$ python3 -q
>>> import numpy as np
>>> np.set_printoptions(suppress=True, linewidth=100)
>>> def rnd(a):
...     return np.round(a, 1) + 0
... 
>>> data = np.array([[0.0, 0.0, 0.0, 1.0],
...     [0.0, 0.0, 3.0, -2.0],
...     [0.0, 3.0, 0.0, 0.0],
...     [1.0, -2.0, 0.0, 0.0]])
>>> # equal to its transpose
>>> np.einsum("ij,ji->", data, data)
np.float64(28.0)
>>> np.kron(np.eye(2, dtype=int), data)
array([[ 0.,  0.,  0.,  1.,  0.,  0.,  0.,  0.],
       [ 0.,  0.,  3., -2.,  0.,  0.,  0., -0.],
       [ 0.,  3.,  0.,  0.,  0.,  0.,  0.,  0.],
       [ 1., -2.,  0.,  0.,  0., -0.,  0.,  0.],
       [ 0.,  0.,  0.,  0.,  0.,  0.,  0.,  1.],
       [ 0.,  0.,  0., -0.,  0.,  0.,  3., -2.],
       [ 0.,  0.,  0.,  0.,  0.,  3.,  0.,  0.],
       [ 0., -0.,  0.,  0.,  1., -2.,  0.,  0.]])
>>> rnd(np.linalg.eigvals(data).sum().real)
np.float64(0.0)
>>> rng = np.random.default_rng(978)
>>> z = rng.permutation(4)
>>> z
array([1, 3, 0, 2])
>>> A2 = data[z][:, z]
>>> np.trace(A2)
np.float64(0.0)
>>> np.allclose(A2, data)
False
>>> np.diag(A2)
array([0., 0., 0., 0.])
>>> u = np.array([-1, 3, -3, 3])
>>> A = u[np.abs(np.subtract.outer(np.arange(4), np.arange(4)))]
>>> A
array([[-1,  3, -3,  3],
       [ 3, -1,  3, -3],
       [-3,  3, -1,  3],
       [ 3, -3,  3, -1]])
>>> A @ (-1.0) ** np.arange(4)
array([-10.,  10., -10.,  10.])
>>> A @ np.ones(4)
array([2., 2., 2., 2.])
>>> Uu, sig = np.linalg.svd(A)
Traceback (most recent call last):
  File "<python-input-20>", line 1, in <module>
    Uu, sig = np.linalg.svd(A)
    ^^^^^^^
ValueError: too many values to unpack (expected 2)
>>> Uu, sig, vt = np.linalg.svd(A, full_matrices=False)
>>> rnd(sig / sig[0])
array([1. , 0.2, 0.2, 0.2])
>>> np.abs(Uu[:, 0]).round(6).argmax()
np.int64(0)
>>> rnd(Uu.T @ Uu)
array([[1., 0., 0., 0.],
       [0., 1., 0., 0.],
       [0., 0., 1., 0.],
       [0., 0., 0., 1.]])
>>> np.allclose(Uu * sig @ vt, A)
True
>>> rnd(sig)
array([10.,  2.,  2.,  2.])
>>> Uu.shape, sig.shape, vt.shape
((4, 4), (4,), (4, 4))
>>> rnd(Uu.T @ A @ vt.T)
array([[10.,  0.,  0.,  0.],
       [ 0.,  2.,  0.,  0.],
       [ 0.,  0.,  2.,  0.],
       [ 0.,  0.,  0.,  2.]])
>>> proj = np.triu(np.array([[1, 1, 0, 0], [2, 0, 2, 2], [0, 2, 2, 1], [2, 2, 2, 0]]), 1) + np.eye(4)
>>> A2 = proj @ A @ np.linalg.inv(proj)
>>> proj @ A - A @ proj
array([[ 3.,  0., -3., -6.],
       [ 0., -3.,  6.,  3.],
       [ 3.,  0., -3., -6.],
       [ 0., -3.,  6.,  3.]])
>>> W0 = np.load("data.npy")
>>> W0
array([[-0.9,  0.3, -2.3,  0.9],
       [ 1.4,  0.3,  0.1,  1.4],
       [ 1.2,  0.1, -0.3,  1.4]])
>>> theta = np.radians(93)
>>> r_ = np.eye(4)
>>> r_[0, 0] = r_[1, 1] = np.cos(theta)
>>> r_[0, 1], r_[1, 0] = -np.sin(theta), np.sin(theta)
>>> rnd(r_)
array([[-0.1, -1. ,  0. ,  0. ],
       [ 1. , -0.1,  0. ,  0. ],
       [ 0. ,  0. ,  1. ,  0. ],
       [ 0. ,  0. ,  0. ,  1. ]])
>>> A2 = W0 @ r_.T
>>> np.allclose(W0 @ W0.T, A2 @ A2.T)
True
>>> rnd(np.linalg.det(r_)), rnd(np.trace(r_))
(np.float64(1.0), np.float64(1.9))
>>> rnd(np.linalg.svd(W0, compute_uv=False)), rnd(np.linalg.svd(A2, compute_uv=False))
(array([2.8, 2.6, 0.2]), array([2.8, 2.6, 0.2]))
>>> np.allclose(np.linalg.norm(W0, axis=1), np.linalg.norm(A2, axis=1))
True
>>> rnd(A2)
array([[-0.3, -0.9, -2.3,  0.9],
       [-0.4,  1.4,  0.1,  1.4],
       [-0.2,  1.2, -0.3,  1.4]])
>>> rnd(A2.ravel(order="F"))
array([-0.3, -0.4, -0.2, -0.9,  1.4,  1.2, -2.3,  0.1, -0.3,  0.9,  1.4,  1.4])
>>> A2.reshape(3, 5)
Traceback (most recent call last):
  File "<python-input-46>", line 1, in <module>
    A2.reshape(3, 5)
    ~~~~~~~~~~^^^^^^
ValueError: cannot reshape array of size 12 into shape (3,5)
>>> blk = A2.reshape(3, 2, -1)
>>> rnd(np.einsum("ihd,ihd->ih", blk, blk))
array([[0.9, 6.1],
       [2. , 2. ],
       [1.4, 2. ]])
>>> blk.shape
(3, 2, 2)
>>> rnd(np.swapaxes(blk, 1, 2)[2])
array([[-0.2, -0.3],
       [ 1.2,  1.4]])
>>> rnd(blk[:, 0])
array([[-0.3, -0.9],
       [-0.4,  1.4],
       [-0.2,  1.2]])
>>> rnd(blk.transpose(1, 0, 2))
array([[[-0.3, -0.9],
        [-0.4,  1.4],
        [-0.2,  1.2]],

       [[-2.3,  0.9],
        [ 0.1,  1.4],
        [-0.3,  1.4]]])
>>> np.linalg.matrix_rank(W0, rtol=0.1)
np.int64(2)
>>> [round(float(x), 1) for x in np.linalg.svd(W0, compute_uv=False)[:3]]
[2.8, 2.6, 0.2]
>>> rnd(np.linalg.norm(W0, 2) / np.linalg.norm(W0))
np.float64(0.7)
>>> rnd(np.linalg.norm(W0[1], 1)), rnd(np.linalg.norm(W0[1], np.inf))
(np.float64(3.2), np.float64(1.4))
>>> np.linalg.norm(W0, axis=1).argmax()
np.int64(0)
>>> rnd(np.linalg.norm(W0[1] - W0[0]))
np.float64(3.4)
>>> rnd(np.linalg.norm(W0, 1)), rnd(np.linalg.norm(W0, np.inf))
(np.float64(3.7), np.float64(4.4))
